% ipython --no-banner

In [1]: import numpy as np

In [2]: from numpy import linalg as LA

In [3]: np.set_printoptions(precision=2, suppress=True, linewidth=140, sign=" ")

In [4]: def rd(a):
   ...:     return np.round(a, 2) + 0
   ...: 

In [5]: mat = np.array([[-0.2, -0.2, -1.1],
   ...:     [2.4, -0.1, 0.4],
   ...:     [0.3, 0.3, 0.6],
   ...:     [-0.4, -0.3, -1.1]])

In [6]: mat[:, 2] *= 10

In [7]: mat
Out[7]: 
array([[ -0.2,  -0.2, -11. ],
       [  2.4,  -0.1,   4. ],
       [  0.3,   0.3,   6. ],
       [ -0.4,  -0.3, -11. ]])

In [8]: x0 = np.array([-8, -9, -9])

In [9]: target = mat @ x0

In [10]: rd(LA.solve(mat.T @ mat, mat.T @ target))
Out[10]: array([-8., -9., -9.])

In [11]: LA.solve(mat, target)
LinAlgError: Last 2 dimensions of the array must be square


In [12]: rng = np.random.default_rng(2523)

In [13]: target = target + 0.02 * rng.normal(size=4)

In [14]: rd(target)
Out[14]: array([102.37, -54.3 , -59.07, 104.91])

In [15]: c, *_ = LA.lstsq(mat, target)

In [16]: rd(c)
Out[16]: array([-8.  , -8.93, -9.  ])

In [17]: rd(LA.norm(target - mat @ c))
Out[17]: np.float64(0.03)

In [18]: [round(float(LA.norm(LA.solve(mat.T @ mat + lam * np.eye(3), mat.T @ target))), 2) for lam in (0, 1, 10, 100)]
Out[18]: [14.99, 11.13, 9.62, 7.24]

In [19]: feats = np.load("arr.npy")

In [20]: feats
Out[20]: 
array([[ 0,  0,  0,  0,  0],
       [ 1,  0,  0,  0,  0],
       [ 0,  2,  0,  0,  0],
       [ 0,  0,  0,  0,  3],
       [ 0,  0,  3,  0,  0]])

In [21]: left, s, vt = LA.svd(feats)

In [22]: s
Out[22]: array([ 3.,  3.,  2.,  1.,  0.])

In [23]: Y = left[:, :4] @ np.diag(s[:4]) @ vt[:4]

In [24]: print(np.abs(feats - Y).max())
0.0

In [25]: arr = np.loadtxt("m.csv", delimiter=",")

In [26]: arr
Out[26]: 
array([[ 0., -1.],
       [ 0.,  2.],
       [ 0.,  1.],
       [ 0.,  1.],
       [ 0., -3.]])

In [27]: r = LA.matrix_rank(arr)

In [28]: r
Out[28]: np.int64(1)

In [29]: ns = LA.svd(arr)[2][r:].T

In [30]: ns.shape
Out[30]: (2, 1)

In [31]: [int(LA.matrix_rank(arr[:, :j + 1])) for j in range(2)]
Out[31]: [0, 1]

In [32]: rd(ns @ ns.T)
Out[32]: 
array([[ 1.,  0.],
       [ 0.,  0.]])

In [33]: print(LA.matrix_rank(arr.T @ arr), LA.matrix_rank(arr @ arr.T))
1 1

In [34]: print(arr @ ns)
[[ 0.]
 [ 0.]
 [ 0.]
 [ 0.]
 [ 0.]]

In [35]: Y = arr / LA.norm(arr, axis=1)
ValueError: operands could not be broadcast together with shapes (5,2) (5,) 


In [36]: Y = arr / LA.norm(arr, axis=1, keepdims=True)

In [37]: cov = Y @ Y.T

In [38]: print((np.abs(cov) > 0.9).astype(int))
[[ 1  1  1  1  1]
 [ 1  1  1  1  1]
 [ 1  1  1  1  1]
 [ 1  1  1  1  1]
 [ 1  1  1  1  1]]

In [39]: np.degrees(np.arccos(np.clip(cov[2, 1], -1, 1)))
Out[39]: np.float64(0.0)

In [40]: np.argwhere(np.triu(np.abs(cov) > 0.95, 1))
Out[40]: 
array([[ 0,  1],
       [ 0,  2],
       [ 0,  3],
       [ 0,  4],
       [ 1,  2],
       [ 1,  3],
       [ 1,  4],
       [ 2,  3],
       [ 2,  4],
       [ 3,  4]])

In [41]: K = np.array([[3, 3], [3, 3]])

In [42]: # symmetric

In [43]: Y = K / LA.norm(K, axis=1, keepdims=True)

In [44]: cov = Y @ Y.T

In [45]: (np.abs(cov) > 0.9).astype(int)
Out[45]: 
array([[ 1,  1],
       [ 1,  1]])

In [46]: rd(cov)
Out[46]: 
array([[ 1.,  1.],
       [ 1.,  1.]])

In [47]: X = np.array([[-1.4, -0.4, 0.8, 0.1],
    ...:     [-0.5, -0.8, -0.9, -0.7],
    ...:     [-2.1, -0.3, -2.2, 0.4]])

In [48]: X[:, 0] *= 5

In [49]: X
Out[49]: 
array([[ -7. ,  -0.4,   0.8,   0.1],
       [ -2.5,  -0.8,  -0.9,  -0.7],
       [-10.5,  -0.3,  -2.2,   0.4]])

In [50]: # column 0 dominates

In [51]: t = np.radians(30)

In [52]: Rm = np.eye(4)

In [53]: Rm[2, 2] = Rm[1, 1] = np.cos(t)

In [54]: Rm[2, 1], Rm[1, 2] = -np.sin(t), np.sin(t)

In [55]: rd(Rm)
Out[55]: 
array([[ 1.  ,  0.  ,  0.  ,  0.  ],
       [ 0.  ,  0.87,  0.5 ,  0.  ],
       [ 0.  , -0.5 ,  0.87,  0.  ],
       [ 0.  ,  0.  ,  0.  ,  1.  ]])

In [56]: Y = X @ Rm.T

In [57]: rd(np.abs(Y - X).max(axis=0))
Out[57]: array([ 0.  ,  1.06,  0.52,  0.  ])

In [58]: rd(Y)
Out[58]: 
array([[ -7.  ,   0.05,   0.89,   0.1 ],
       [ -2.5 ,  -1.14,  -0.38,  -0.7 ],
       [-10.5 ,  -1.36,  -1.76,   0.4 ]])

In [59]: print(rd(LA.svd(X, compute_uv=False)), rd(LA.svd(Y, compute_uv=False)))
[ 12.98   1.97   1.04] [ 12.98   1.97   1.04]

In [60]: x0 = np.array([2, 3, 0, 2])

In [61]: X @ (2 * x0)
Out[61]: array([-30. , -17.6, -42.2])

In [62]: np.sign((X @ x0).round(6))
Out[62]: array([-1., -1., -1.])

In [63]: rd((X * x0).sum(axis=1))
Out[63]: array([-15. ,  -8.8, -21.1])

In [64]: X @ x0
Out[64]: array([-15. ,  -8.8, -21.1])

In [65]: np.einsum("ij,j->i", X, x0)
Out[65]: array([-15. ,  -8.8, -21.1])

In [66]: E = np.tril(np.array([[0, 3, 1], [0, 1, 3], [2, 0, 0]]), -1) + np.eye(3, dtype=int)

In [67]: E
Out[67]: 
array([[ 1,  0,  0],
       [ 0,  1,  0],
       [ 2,  0,  1]])

In [68]: Y = E[0, 0] * E[1:] - np.outer(E[1:, 0], E[0])

In [69]: Y
Out[69]: 
array([[ 0,  1,  0],
       [ 0,  0,  1]])

In [70]: E[:, 0] / E[0, 0]
Out[70]: array([ 1.,  0.,  2.])

In [71]: LA.matrix_rank(Y), LA.matrix_rank(E)
Out[71]: (np.int64(2), np.int64(3))

In [72]: (LA.matrix_power((E != 0) + (E.T != 0) + np.eye(3), 3) > 0).astype(int)
Out[72]: 
array([[ 1,  0,  1],
       [ 0,  1,  0],
       [ 1,  0,  1]])

In [73]: rd(np.sort(LA.eigvals(E).real))
Out[73]: array([ 1.,  1.,  1.])

In [74]: r0 = np.array([2, 9, 1])

In [75]: Y = E + np.outer(r0, np.eye(3)[1])

In [76]: rd(LA.det(Y) / LA.det(E)), rd(1 + LA.solve(E, r0)[1])
Out[76]: (np.float64(10.0), np.float64(10.0))

In [77]: LA.matrix_rank(LA.inv(Y) - LA.inv(E), tol=1e-8)
Out[77]: np.int64(1)

In [78]: Y
Out[78]: 
array([[  1.,   2.,   0.],
       [  0.,  10.,   0.],
       [  2.,   1.,   1.]])

In [79]: LA.matrix_rank(Y - E)
Out[79]: np.int64(1)

In [80]: LA.matrix_rank(E - E[0, 0] * np.eye(3))
Out[80]: np.int64(1)

In [81]: Y = LA.inv(E)

In [82]: rd(LA.det(E) * Y)
Out[82]: 
array([[ 1.,  0.,  0.],
       [ 0.,  1.,  0.],
       [-2.,  0.,  1.]])

In [83]: E @ Y
Out[83]: 
array([[ 1.,  0.,  0.],
       [ 0.,  1.,  0.],
       [ 0.,  0.,  1.]])

In [84]: Y
Out[84]: 
array([[ 1.,  0.,  0.],
       [ 0.,  1.,  0.],
       [-2., -0.,  1.]])

In [85]: Y = np.array([[3, -1, -1, 2, -1],
    ...:     [-3, 2, 2, -2, 2],
    ...:     [2, 0, 2, 1, -3],
    ...:     [1, -1, 1, 2, 0],
    ...:     [3, -1, -1, -2, 2]])

In [86]: J = np.triu(Y, 1)

In [87]: J
Out[87]: 
array([[ 0, -1, -1,  2, -1],
       [ 0,  0,  2, -2,  2],
       [ 0,  0,  0,  1, -3],
       [ 0,  0,  0,  0,  0],
       [ 0,  0,  0,  0,  0]])

In [88]: # rows and columns are dependent

In [89]: print(rd(np.sort(LA.eigvals(J))))
[ 0.  0.  0.  0.  0.]

In [90]: J @ J
Out[90]: 
array([[ 0,  0, -2,  1,  1],
       [ 0,  0,  0,  2, -6],
       [ 0,  0,  0,  0,  0],
       [ 0,  0,  0,  0,  0],
       [ 0,  0,  0,  0,  0]])

In [91]: LA.matrix_rank(J - J[0, 0] * np.eye(5))
Out[91]: np.int64(3)

In [92]: left, s, vt = LA.svd(J)

In [93]: rd(s)
Out[93]: array([ 4.91,  1.97,  0.99,  0.  ,  0.  ])

In [94]: np.argmax(s[:-1] / (s[1:] + 1e-6)) + 1
Out[94]: np.int64(3)

In [95]: Y = left[:, :3] @ np.diag(s[:3]) @ vt[:3]

In [96]: LA.matrix_rank(Y)
Out[96]: np.int64(3)

In [97]: print(rd(LA.norm(J - Y, 2)), s[3])
0.0 0.0

In [98]: rd(LA.norm(J - Y) / LA.norm(J))
Out[98]: np.float64(0.0)

In [99]: np.argsort(-LA.norm(J, axis=0).round(6), kind="stable")[:3]
Out[99]: array([ 4,  3,  2])

In [100]: LA.cond(J) > 100
Out[100]: np.True_

In [101]: LA.matrix_rank(J, rtol=0.1)
Out[101]: np.int64(3)

In [102]: print([round(float(x), 2) for x in LA.svd(J, compute_uv=False)[:3]])
[4.91, 1.97, 0.99]

In [103]: J.shape
Out[103]: (5, 5)

In [104]: J[5]
IndexError: index 5 is out of bounds for axis 0 with size 5


In [105]: J.sum(axis=1)
Out[105]: array([-1,  2, -2,  0,  0])

In [106]: print(np.abs(J).max())
3

In [107]: LA.rank(J)
AttributeError: module 'numpy.linalg' has no attribute 'rank'


In [108]: np.zeros(5, 5)
TypeError: Cannot interpret '5' as a data type


In [109]: np.count_nonzero(J)
Out[109]: np.int64(9)

In [110]: J[:, 5]
IndexError: index 5 is out of bounds for axis 1 with size 5


In [111]: Y = J + rng.integers(-2, 3, (5, 3)) @ rng.integers(-2, 3, (3, 5))

In [112]: print(Y)
[[ -2   7  -1   0  -3]
 [ -4   0   2  -3   2]
 [  0 -10   0   4   1]
 [ -2  -8   0   1   2]
 [  4  -6   0   1   0]]

In [113]: rd(LA.svd(Y - J, compute_uv=False))
Out[113]: array([ 17.33,   6.27,   2.11,   0.  ,   0.  ])

In [114]: print(np.abs(Y - J).sum(axis=1))
[ 14   5  17  13  11]

In [115]: A = np.array([[-0.1, -1.3, 1.6, 0.0],
     ...:     [1.4, -0.9, 0.6, -0.2],
     ...:     [1.5, 0.3, 0.1, -1.2],
     ...:     [0.5, -1.2, -1.6, 0.7]])

In [116]: A[:, 2] *= 10

In [117]: print(A)
[[ -0.1  -1.3  16.    0. ]
 [  1.4  -0.9   6.   -0.2]
 [  1.5   0.3   1.   -1.2]
 [  0.5  -1.2 -16.    0.7]]

In [118]: O, Rm = LA.qr(A)

In [119]: print(rd(abs(Rm[0, 0])), rd(LA.norm(A[:, 0])))
2.11 2.11

In [120]: rd(np.trace(O @ O.T))
Out[120]: np.float64(4.0)

In [121]: O.shape, Rm.shape
Out[121]: ((4, 4), (4, 4))

In [122]: r0 = np.array([2, 1, 0, 0])

In [123]: Y = A + np.outer(r0, np.eye(4)[1])

In [124]: print(rd(Y))
[[ -0.1   0.7  16.    0. ]
 [  1.4   0.1   6.   -0.2]
 [  1.5   0.3   1.   -1.2]
 [  0.5  -1.2 -16.    0.7]]

In [125]: print(rd(LA.det(Y) / LA.det(A)), rd(1 + LA.solve(A, r0)[1]))
0.07 0.07

In [126]: LA.matrix_rank(Y - A)
Out[126]: np.int64(1)

In [127]: LA.matrix_rank(LA.inv(Y) - LA.inv(A), tol=1e-8)
Out[127]: np.int64(1)

In [128]: cov = A.T @ A

In [129]: rd(LA.eigvalsh(cov)[::-1])
Out[129]: array([ 549.42,    5.65,    4.28,    0.12])

In [130]: np.trace(cov), (A ** 2).sum()
Out[130]: (np.float64(559.47), np.float64(559.47))

In [131]: rd(cov)
Out[131]: 
array([[  4.47,  -1.28,   0.3 ,  -1.73],
       [ -1.28,   4.03,  -6.7 ,  -1.02],
       [  0.3 ,  -6.7 , 549.  , -13.6 ],
       [ -1.73,  -1.02, -13.6 ,   1.97]])
